% python3 -q
>>> import numpy as np
>>> import numpy.linalg as la
>>> np.set_printoptions(precision=2, suppress=True, linewidth=140)
>>> rnd = lambda a: np.round(a, 2) + 0
>>> E = np.load("sample0.npy")
>>> print(E)
[[ 1.63  0.66  1.75  2.    0.09  0.04 -0.04  2.23  2.52 -1.83]
 [-3.48 -1.66 -2.4  -2.85  0.66 -0.21  0.24 -0.74 -2.55 -1.1 ]
 [-0.15  1.19  0.17  1.11 -0.57  0.75  0.86  0.31  0.54  1.3 ]
 [-0.06  1.58  1.63  2.87 -1.01 -2.15 -1.66  1.44  0.28  0.12]
 [ 2.08 -0.44 -0.61 -1.57  0.77  3.82  2.9  -0.19  2.62  1.04]
 [ 1.95  1.31 -0.1   1.39 -0.3   1.24  0.43  1.02  0.93  1.72]
 [ 5.44  1.65  3.78  3.32 -0.8   0.36 -1.14  1.24  3.9   0.3 ]
 [-0.93 -3.95  2.02 -4.8   0.56 -4.8  -2.71 -1.96  0.43 -3.85]
 [ 1.32  0.77  0.98  0.84 -0.84 -2.15 -1.22  0.63  1.66 -1.33]
 [ 0.9   1.42 -0.7   1.54 -0.55  0.15  1.46  0.87  1.68  1.8 ]
 [-3.06 -3.5  -2.28 -5.54  1.42  0.09  0.97 -1.64 -1.31 -0.49]
 [ 1.1  -2.14 -0.67 -3.76  0.38  1.92  2.81 -1.36  2.62  3.54]
 [-3.14 -0.02 -2.11 -2.52  0.51  2.28  2.87 -0.31 -0.39  0.38]
 [ 2.02  1.24  1.08  3.67 -0.34 -0.61 -1.27  0.67  0.56  0.73]
 [ 1.45 -0.77 -1.47 -0.83  1.28  4.1   3.63  0.34  0.93 -1.69]
 [ 1.26  1.81  2.81  3.88 -1.49 -2.57 -1.69  1.73  2.53 -1.28]
 [ 0.12 -1.    1.12 -0.72  0.3  -0.24  0.67 -0.04  0.68  1.47]
 [ 2.03 -0.33 -1.84 -0.6   0.53  0.68  1.    0.47 -0.02  0.71]
 [-0.46 -0.11  1.34  1.36  0.23 -2.46 -1.32  0.26 -0.34  1.58]
 [-0.07  2.5  -2.37  2.94  0.63  3.78  2.35  0.67 -2.25  2.93]]
>>> vec = np.array([3, 1, 0, -1, -3, 0, -2, 0, 1, 3])
>>> print(np.sign((E @ vec).round(6)))
[ 1. -1.  1.  1.  1.  1.  1. -1.  1.  1. -1.  1. -1.  1. -1.  1.  1.  1.  1. -1.]
>>> vec @ E
Traceback (most recent call last):
  File "<python-input-8>", line 1, in <module>
    vec @ E
    ~~~~^~~
ValueError: matmul: Input operand 1 has a mismatch in its core dimension 0, with gufunc signature (n?,k),(k,m?)->(n?,m?) (size 20 is different from 10)
>>> D = la.norm(E[:, None] - E[None], axis=-1)
>>> print((D + 1e9 * np.eye(20)).round(6).argmin(axis=1))
[ 8 10  9 13 14  9  0 10  3  5  1  4  1  3  4  3  2  5  3  2]
>>> print(D[0].round(6).argsort(kind="stable")[:4])
[ 0  8 13 15]
>>> print(rnd(la.norm(E, "nuc")))
60.51
>>> print(rnd(la.norm(E, axis=0)))
[ 9.41  7.72  8.07 12.45  3.41 10.13  8.24  4.92  7.99  7.87]
>>> print(rnd(la.norm(E[18] - E[15])))
6.07
>>> print(la.norm(E, axis=1).argmax())
7
>>> print(rnd(la.norm(E, 2)))
17.91
>>> print(rnd(E[18] @ E[15]))
14.04
>>> print(rnd(la.norm(E, 1)), rnd(la.norm(E, np.inf)))
48.11 26.01
>>> K = np.loadtxt("a.csv", delimiter=",")
>>> print(K)
[[3. 0. 0. 0. 0. 0. 3. 3. 2. 1. 0. 0.]
 [0. 0. 0. 0. 0. 0. 2. 1. 3. 0. 0. 1.]
 [0. 0. 0. 0. 3. 2. 0. 0. 0. 0. 2. 0.]
 [0. 0. 0. 0. 0. 0. 0. 0. 0. 0. 0. 0.]
 [0. 0. 2. 0. 2. 3. 0. 0. 0. 0. 1. 0.]
 [0. 0. 3. 0. 0. 3. 0. 0. 0. 0. 2. 0.]
 [3. 1. 0. 0. 0. 0. 3. 3. 3. 3. 0. 0.]
 [1. 2. 0. 0. 0. 0. 3. 1. 0. 3. 0. 3.]
 [2. 3. 0. 0. 0. 0. 3. 0. 3. 2. 0. 0.]
 [3. 3. 0. 0. 0. 0. 2. 1. 3. 2. 0. 0.]
 [0. 0. 2. 0. 1. 3. 0. 0. 0. 0. 0. 0.]
 [2. 0. 0. 0. 0. 0. 0. 2. 3. 3. 0. 3.]]
>>> vec = np.array([-2, -1, 0, 2, -2, -3, -2, -2, -3, -3, 3, 3])
>>> a = np.maximum(K @ vec, 0)
>>> print(rnd(np.tanh(K @ vec)))
[-1. -1. -1.  0. -1. -1. -1. -1. -1. -1. -1. -1.]
>>> print(a)
[0. 0. 0. 0. 0. 0. 0. 0. 0. 0. 0. 0.]
>>> print((la.matrix_power((K != 0) + (K.T != 0) + np.eye(12), 12) > 0).astype(int))
[[1 1 0 0 0 0 1 1 1 1 0 1]
 [1 1 0 0 0 0 1 1 1 1 0 1]
 [0 0 1 0 1 1 0 0 0 0 1 0]
 [0 0 0 1 0 0 0 0 0 0 0 0]
 [0 0 1 0 1 1 0 0 0 0 1 0]
 [0 0 1 0 1 1 0 0 0 0 1 0]
 [1 1 0 0 0 0 1 1 1 1 0 1]
 [1 1 0 0 0 0 1 1 1 1 0 1]
 [1 1 0 0 0 0 1 1 1 1 0 1]
 [1 1 0 0 0 0 1 1 1 1 0 1]
 [0 0 1 0 1 1 0 0 0 0 1 0]
 [1 1 0 0 0 0 1 1 1 1 0 1]]
>>> print(K @ K)
[[28. 18.  0.  0.  0.  0. 35. 22. 24. 27.  0.  9.]
 [15. 13.  0.  0.  0.  0. 18.  9. 18. 18.  0.  6.]
 [ 0.  0. 16.  0.  8. 21.  0.  0.  0.  0.  7.  0.]
 [ 0.  0.  0.  0.  0.  0.  0.  0.  0.  0.  0.  0.]
 [ 0.  0. 15.  0. 11. 22.  0.  0.  0.  0. 12.  0.]
 [ 0.  0. 13.  0. 11. 21.  0.  0.  0.  0. 12.  0.]
 [36. 27.  0.  0.  0.  0. 44. 25. 36. 33.  0. 10.]
 [28. 14.  0.  0.  0.  0. 25. 24. 35. 28.  0. 14.]
 [27. 18.  0.  0.  0.  0. 34. 20. 37. 21.  0.  3.]
 [28. 19.  0.  0.  0.  0. 37. 21. 36. 22.  0.  6.]
 [ 0.  0. 11.  0.  8. 16.  0.  0.  0.  0. 11.  0.]
 [29. 22.  0.  0.  0.  0. 27. 17. 31. 29.  0. 15.]]
>>> print(rnd(np.sort(la.eigvals(K).real)))
[-2.97 -1.5  -1.5  -0.55 -0.55  0.    0.65  1.17  2.5   2.5   7.36 12.9 ]
>>> idx = E[:, 9] > np.median(E[:, 9])
>>> r0 = E[idx].mean(axis=0) - E[~idx].mean(axis=0)
>>> print(idx.astype(int))
[0 0 1 0 1 1 0 0 0 1 0 1 0 1 0 0 1 1 1 1]
>>> rank = la.matrix_rank(K)
>>> print(rank)
11
>>> N = la.svd(K)[2][rank:].T
>>> print([int(la.matrix_rank(np.delete(K, i, axis=0))) for i in range(12)])
[10, 10, 10, 11, 10, 10, 10, 10, 10, 10, 10, 10]
>>> print(rnd(K @ N))
[[0.]
 [0.]
 [0.]
 [0.]
 [0.]
 [0.]
 [0.]
 [0.]
 [0.]
 [0.]
 [0.]
 [0.]]
>>> mat = np.array([[-2, 1, -4, -3, -3, 0],
...     [2, -1, -2, -1, 2, 2],
...     [1, -1, 1, 2, 4, 3],
...     [-5, -2, 2, 0, -1, 5],
...     [-5, -3, -1, -3, 4, -2],
...     [-1, 4, -3, -1, -4, -4],
...     [-4, -3, 2, -1, 4, -4],
...     [5, -2, -5, 4, 1, -3],
...     [-1, 3, 2, 1, 2, -4]])
>>> mat[-1] = mat[0] + 2 * mat[1]
>>> print(mat)
[[-2  1 -4 -3 -3  0]
 [ 2 -1 -2 -1  2  2]
 [ 1 -1  1  2  4  3]
 [-5 -2  2  0 -1  5]
 [-5 -3 -1 -3  4 -2]
 [-1  4 -3 -1 -4 -4]
 [-4 -3  2 -1  4 -4]
 [ 5 -2 -5  4  1 -3]
 [ 2 -1 -8 -5  1  4]]
>>> print(mat.shape)
(9, 6)
>>> print(np.diff(mat, axis=0))
[[ 4 -2  2  2  5  2]
 [-1  0  3  3  2  1]
 [-6 -1  1 -2 -5  2]
 [ 0 -1 -3 -3  5 -7]
 [ 4  7 -2  2 -8 -2]
 [-3 -7  5  0  8  0]
 [ 9  1 -7  5 -3  1]
 [-3  1 -3 -9  0  7]]
>>> print(np.count_nonzero(mat))
52
>>> print(np.unravel_index(np.abs(mat).argmax(), mat.shape))
(np.int64(8), np.int64(2))
>>> print(mat.sum(axis=0))
[ -7  -8 -18  -8   8   1]
>>> print(rnd(la.norm(mat)))
22.89
>>> print(mat.sum(axis=1))
[-11   2  10  -1 -10  -9  -6   0  -7]
>>> print(mat - mat[0])
[[ 0  0  0  0  0  0]
 [ 4 -2  2  2  5  2]
 [ 3 -2  5  5  7  3]
 [-3 -3  6  3  2  5]
 [-3 -4  3  0  7 -2]
 [ 1  3  1  2 -1 -4]
 [-2 -4  6  2  7 -4]
 [ 7 -3 -1  7  4 -3]
 [ 4 -2 -4 -2  4  4]]
>>> print(rnd(mat.mean(axis=0)))
[-0.78 -0.89 -2.   -0.89  0.89  0.11]
>>> vec = np.array([3, -2, 1, -1, -3, 3])
>>> rhs = mat @ vec
>>> try:
...     la.solve(mat, rhs)
... except la.LinAlgError as e:
...     print("failed:", e)
... 
failed: Last 2 dimensions of the array must be square
>>> print(rnd(la.solve(mat.T @ mat, mat.T @ rhs)))
[ 3. -2.  1. -1. -3.  3.]
>>> print(rnd(la.pinv(mat) @ mat))
[[1. 0. 0. 0. 0. 0.]
 [0. 1. 0. 0. 0. 0.]
 [0. 0. 1. 0. 0. 0.]
 [0. 0. 0. 1. 0. 0.]
 [0. 0. 0. 0. 1. 0.]
 [0. 0. 0. 0. 0. 1.]]
>>> rng = np.random.default_rng(918078)
>>> rhs = rhs + 0.3 * rng.normal(size=9)
>>> print(rnd(rhs))
[  0.21   7.26   1.39   8.68 -25.26 -12.3  -27.32  -1.85  14.09]
>>> b, *_ = la.lstsq(mat, rhs)
>>> print(b.round())
[ 3. -2.  1. -1. -3.  3.]
>>> print([round(float(la.norm(la.solve(mat.T @ mat + lam * np.eye(6), mat.T @ rhs))), 2) for lam in (0, 1, 10, 100)])
[5.54, 5.08, 3.94, 2.12]
>>> print(rnd(mat.T @ (rhs - mat @ b)))
[0. 0. 0. 0. 0. 0.]
>>> proj = mat @ la.solve(mat.T @ mat, mat.T)
>>> print(np.allclose(proj @ proj, proj))
True
>>> print(rnd(proj))
[[ 0.35 -0.06 -0.23  0.19  0.1   0.27 -0.07  0.01  0.22]
 [-0.06  0.17  0.11 -0.13  0.01 -0.17 -0.03  0.    0.28]
 [-0.23  0.11  0.88  0.07  0.12  0.1  -0.11  0.01  0.  ]
 [ 0.19 -0.13  0.07  0.89  0.07 -0.15 -0.09  0.   -0.06]
 [ 0.1   0.01  0.12  0.07  0.58  0.08  0.44 -0.01  0.12]
 [ 0.27 -0.17  0.1  -0.15  0.08  0.8  -0.11  0.   -0.08]
 [-0.07 -0.03 -0.11 -0.09  0.44 -0.11  0.53  0.01 -0.13]
 [ 0.01  0.    0.01  0.   -0.01  0.    0.01  1.    0.  ]
 [ 0.22  0.28  0.   -0.06  0.12 -0.08 -0.13  0.    0.78]]
>>> r0, v = proj[3], proj[5]
>>> print(rnd(r0 @ v))
-0.15
>>> print(rnd(r0 @ r0))
0.89
>>> pr = (r0 @ v) / (r0 @ r0) * r0
>>> print(rnd(la.norm(r0 + v) ** 2 + la.norm(r0 - v) ** 2))
3.39
>>> print(la.matrix_rank(np.outer(r0, v)))
1
>>> print(rnd(pr))
[-0.03  0.02 -0.01 -0.15 -0.01  0.02  0.01  0.    0.01]
>>> print(rnd(np.outer(r0, v)))
[[ 0.05 -0.03  0.02 -0.03  0.02  0.15 -0.02  0.   -0.01]
 [-0.03  0.02 -0.01  0.02 -0.01 -0.1   0.01  0.    0.01]
 [ 0.02 -0.01  0.01 -0.01  0.01  0.06 -0.01  0.   -0.01]
 [ 0.24 -0.16  0.09 -0.13  0.08  0.71 -0.1   0.   -0.07]
 [ 0.02 -0.01  0.01 -0.01  0.01  0.06 -0.01  0.   -0.01]
 [-0.04  0.03 -0.01  0.02 -0.01 -0.12  0.02  0.    0.01]
 [-0.02  0.02 -0.01  0.01 -0.01 -0.07  0.01  0.    0.01]
 [ 0.    0.    0.    0.    0.    0.    0.    0.    0.  ]
 [-0.02  0.01 -0.01  0.01  0.   -0.05  0.01  0.    0.  ]]
